>>> import numpy as np
>>> import numpy.linalg as la
>>> np.set_printoptions(suppress=True, linewidth=160)
>>> data = np.load("run19.npy")
>>> print(data)
[[ 1.3  1.   0.5]
 [ 0.7 -0.4 -0.8]
 [-0.1 -1.2 -0.6]
 [ 0.3 -1.3  0. ]]
>>> out = np.c_[data[:, :2] @ np.array([[-2, 3], [4, -8]]), np.array([-2, 3, 0, -2])]
>>> print(out.round(2))
[[ 1.4 -4.1 -2. ]
 [-3.   5.3  3. ]
 [-4.6  9.3  0. ]
 [-5.8 11.3 -2. ]]
>>> print(la.matrix_rank(np.c_[data, out]))
4
>>> print(np.round(la.lstsq(data, out[:, 0])[0], 2) + 0)
[-2.  4.  0.]
>>> print(np.round(la.norm(out - data @ la.lstsq(data, out)[0], axis=0), 2) + 0)
[0.   0.   1.12]
>>> x = np.array([1, 3, 0])
>>> print(np.sign((out @ x).round(6)))
[-1.  1.  1.  1.]
>>> print(la.norm(out @ x) <= la.norm(out, 2) * la.norm(x) + 1e-9)
True
>>> print(np.round(np.einsum("ij,j->i", out, x), 2))
[-10.9  12.9  23.3  28.1]
>>> blk = np.stack([data, -2 * data, data[::-1]])
>>> print(blk.shape)
(3, 4, 3)
>>> print(la.matrix_rank(blk.reshape(3, -1)))
2
>>> print(np.round(np.einsum("bij,cij->bc", blk, blk), 2))
[[  7.82 -15.64  -0.04]
 [-15.64  31.28   0.08]
 [ -0.04   0.08   7.82]]
>>> print(np.round(la.norm(blk, axis=(1, 2)), 2))
[2.8  5.59 2.8 ]
>>> print(la.matrix_rank(blk))
[3 3 3]
>>> print(np.round(blk.sum(axis=0), 2))
[[-1.  -2.3 -0.5]
 [-0.8 -0.8  0.2]
 [ 0.8  0.8 -0.2]
 [ 1.   2.3  0.5]]
>>> K = np.loadtxt("data.csv", delimiter=",")
>>> print(K.round(2))
[[0.88 0.32]
 [0.32 0.12]]
>>> # a projection of rank 1
>>> U, sigma, Vt = la.svd(K)
>>> print(np.argmax(sigma[:-1] / (sigma[1:] + 1e-6)) + 1)
1
>>> out = U[:, :1] @ np.diag(sigma[:1]) @ Vt[:1]
>>> print(la.matrix_rank(K, rtol=0.05))
1
>>> print(la.matrix_rank(out))
1
>>> print(round(la.norm(K - out) / la.norm(K), 2))
0.0
>>> print(np.round(np.abs(K - out).max(), 2))
0.0
>>> print(out.round(2))
[[0.88 0.32]
 [0.32 0.12]]
>>> hat = np.triu(np.array([[2, -3], [-2, 1]]), 1) + np.eye(2)
>>> out = hat @ K @ la.inv(hat)
>>> print(np.round(la.det(out), 2))
0.0
>>> print(round(float(np.trace(out)), 2), np.round(np.trace(K), 2))
1.0 1.0
>>> print(np.round(hat @ K - K @ hat, 2))
[[-0.96  2.3 ]
 [ 0.    0.96]]
>>> print(out.round(2))
[[-0.08 -0.27]
 [ 0.32  1.08]]
>>> print(np.round(np.poly(out), 2))
[ 1. -1.  0.]
>>> ang = np.radians(72)
>>> R = np.eye(2)
>>> R[1, 1] = R[0, 0] = np.cos(ang)
>>> R[1, 0], R[0, 1] = -np.sin(ang), np.sin(ang)
>>> print(R.round(2))
[[ 0.31  0.95]
 [-0.95  0.31]]
>>> out = K @ R.T
>>> print(round(float(la.det(R)), 2), round(np.trace(R), 2))
1.0 0.62
>>> print(np.allclose(la.norm(K, axis=1), la.norm(out, axis=1)))
True
>>> print(np.round(np.abs(out - K).max(axis=0), 2))
[0.3  1.06]
>>> print(np.allclose(K @ K.T, out @ out.T))
True
>>> print(np.round(la.svd(K, compute_uv=False), 2) + 0, np.round(la.svd(out, compute_uv=False), 2) + 0)
[1. 0.] [1. 0.]
>>> print(out.round(2))
[[ 0.58 -0.74]
 [ 0.21 -0.27]]
>>> evals, evecs = la.eigh(K)
>>> print(np.round(la.eigvalsh(K @ K), 2) + 0)
[0. 1.]
>>> print(np.round(evecs @ np.diag(evals) @ evecs.T, 2))
[[0.88 0.32]
 [0.32 0.12]]
>>> print((evals > 1e-8).sum(), (evals < -1e-8).sum())
1 0
>>> print(np.round(evecs.T @ K @ evecs, 2) + 0)
[[0. 0.]
 [0. 1.]]
>>> print(np.unique(evals.round(6) + 0, return_counts=True)[1])
[1 1]
>>> W0 = np.load("out14.npy")
>>> print(W0)
[[11.  9. 15.]
 [ 9. 11. 15.]
 [15. 15. 27.]]
>>> # equal to its transpose
>>> low = la.cholesky(W0)
>>> print(low.round(2))
[[3.32 0.   0.  ]
 [2.71 1.91 0.  ]
 [4.52 1.43 2.12]]
>>> print(la.eigvalsh(W0).min() > 0)
True
>>> print(np.round(low @ low.T, 2))
[[11.  9. 15.]
 [ 9. 11. 15.]
 [15. 15. 27.]]
>>> feats = np.loadtxt("test19.csv", delimiter=",")
>>> print(feats)
[[-3. -3.]
 [-8. -2.]
 [ 5. -1.]]
>>> x = np.array([1, 1])
>>> target = feats @ x
>>> print(np.round(la.pinv(feats) @ feats, 2) + 0)
[[1. 0.]
 [0. 1.]]
>>> print(target)
[ -6. -10.   4.]
>>> rng = np.random.default_rng(759)
>>> target = target + 0.1 * rng.normal(size=3)
>>> print(target.round(2))
[-6.02 -9.84  3.89]
>>> coef, *_ = la.lstsq(feats, target)
>>> print(np.round(feats.T @ (target - feats @ coef), 2) + 0)
[0. 0.]
>>> print(coef.round())
[1. 1.]
>>> print(la.matrix_rank(K, rtol=0.1))
1
>>> print([round(float(x), 2) for x in la.svd(K, compute_uv=False)[:3]])
[1.0, 0.0]
>>> print(round(la.norm(K, 2) / la.norm(K), 2))
1.0
>>> x = np.array([0, 2])
>>> a = np.maximum(feats @ x, 0)
>>> print(np.maximum(feats @ x, 0) - np.maximum(-feats @ x, 0))
[-6. -4. -2.]
>>> hat = feats @ la.solve(feats.T @ feats, feats.T)
>>> print(np.round(la.eigvalsh(hat), 2) + 0)
[0. 1. 1.]
>>> print(la.matrix_rank(np.eye(3) - hat))
1
>>> print(round(float(np.trace(hat)), 2))
2.0
>>> mat = np.load("mat.npy")
>>> print(mat.round(2))
[[ 9.01  3.73  2.23]
 [ 5.28  8.12  2.48]
 [ 9.22 -3.81  0.77]
 [-1.89  9.69  1.61]
 [ 2.72  9.34  2.3 ]
 [-9.87 -0.01 -1.64]
 [-1.22  9.77  1.74]
 [ 8.05  5.42  2.41]
 [-1.11 -9.71 -2.11]
 [-0.97  9.79  1.78]
 [-2.17  9.64  1.55]
 [ 1.37 -9.76 -1.71]
 [ 3.3   9.14  2.36]
 [ 9.83 -1.17  1.4 ]
 [ 8.61  4.52  2.32]
 [-8.5   5.26 -0.36]
 [ 3.02  9.24  2.33]
 [ 8.57  4.6   2.33]
 [-5.67  8.21  0.69]
 [-9.69  2.2  -1.17]
 [-7.39 -6.27 -2.47]]
>>> W = np.array([[2, 3, 3, 2, 3], [0, 0, 2, 0, 3]])
>>> coef = np.array([0, 1, 1, 0, 0])
>>> act = np.maximum(K @ W + coef, 0)
>>> print((act > 0).astype(int))
[[1 1 1 1 1]
 [1 1 1 1 1]]
>>> print((act > 0).mean(axis=0))
[1. 1. 1. 1. 1.]
>>> basis = np.array([[2, 2, -1], [-1, 0, -1], [2, 0, -2], [-1, -2, 0], [2, -2, -2]])
>>> print((act @ basis).round(6).argmax(axis=1))
[0 0]
>>> print(W @ basis)
[[ 11  -6 -17]
 [ 10  -6 -10]]
>>> print(np.round(act @ basis, 2))
[[ 13.93  -7.23 -21.23]
 [  5.7   -2.63  -9.63]]
>>> X = np.load("x.npy")
>>> print(X.round(2))
[[ 1.    0.    0.  ]
 [ 0.    0.97 -0.26]
 [ 0.    0.26  0.97]]
>>> print(np.round(la.matrix_power(X, 2), 2))
[[ 1.    0.    0.  ]
 [ 0.    0.87 -0.5 ]
 [ 0.    0.5   0.87]]
>>> print(round(float(np.trace(X)), 2))
2.93
>>> print(np.round(X @ X, 2))
[[ 1.    0.    0.  ]
 [ 0.    0.87 -0.5 ]
 [ 0.    0.5   0.87]]
>>> print(np.round(np.sort(np.abs(la.eigvals(X))), 2))
[1. 1. 1.]
>>> f = np.array([2, 3, 1])
>>> out = X + np.outer(f, np.eye(3)[0])
>>> print(out.round(2))
[[ 3.    0.    0.  ]
 [ 3.    0.97 -0.26]
 [ 1.    0.26  0.97]]
>>> print(round(la.det(out) / la.det(X), 2), round(float(1 + la.solve(X, f)[0]), 2))
3.0 3.0
>>> def softmax(z):
...     e = np.exp(z - z.max(axis=-1, keepdims=True))
...     return e / e.sum(axis=-1, keepdims=True)
... 
>>> print(np.round(softmax(feats[1] + 5), 2) + 0)
[0. 1.]
>>> print(np.round(softmax(feats[1]), 2) + 0)
[0. 1.]
>>> S = feats @ feats.T / np.sqrt(2)
>>> print(np.round(softmax(S), 2) + 0)
[[0. 1. 0.]
 [0. 1. 0.]
 [0. 0. 1.]]
>>> print(np.round(softmax(S)[1] @ feats, 2))
[-8. -2.]
>>> O, evecs = la.qr(X[:, :1])[0], la.qr(X[:, 1:])[0]
>>> sigma = la.svd(O.T @ evecs, compute_uv=False)
>>> print((sigma > 0.9).sum())
0
>>> print(sigma.round(2) + 0)
[0.]
>>> print(np.round(np.degrees(np.arccos(sigma.clip(0, 1))), 2))
[90.]
>>> print(np.round(X @ X.T, 2) + 0)
[[1. 0. 0.]
 [0. 1. 0.]
 [0. 0. 1.]]
>>> print(np.round(la.norm(X, axis=0), 2))
[1. 1. 1.]
>>> print(X[:, 0] @ X[:, 1])
0.0
>>> arr = np.load("arr.npy")
>>> print(arr)
[[ 1. -3.  0.]
 [-3.  3. -3.]
 [ 0. -3. -2.]]
>>> # symmetric
>>> labels = rng.permutation(3)
>>> print(labels)
[0 2 1]
>>> out = arr[labels][:, labels]
>>> print(np.allclose(out, arr))
False
>>> print(round(float(la.det(out)), 2), round(la.det(arr[labels]), 2))
3.0 -3.0
>>> print(np.diag(out))
[ 1. -2.  3.]
>>> print(np.trace(out))
2.0
>>> print(np.round(np.sort(np.abs(la.eigvals(out))), 2))
[0.13 3.82 5.95]
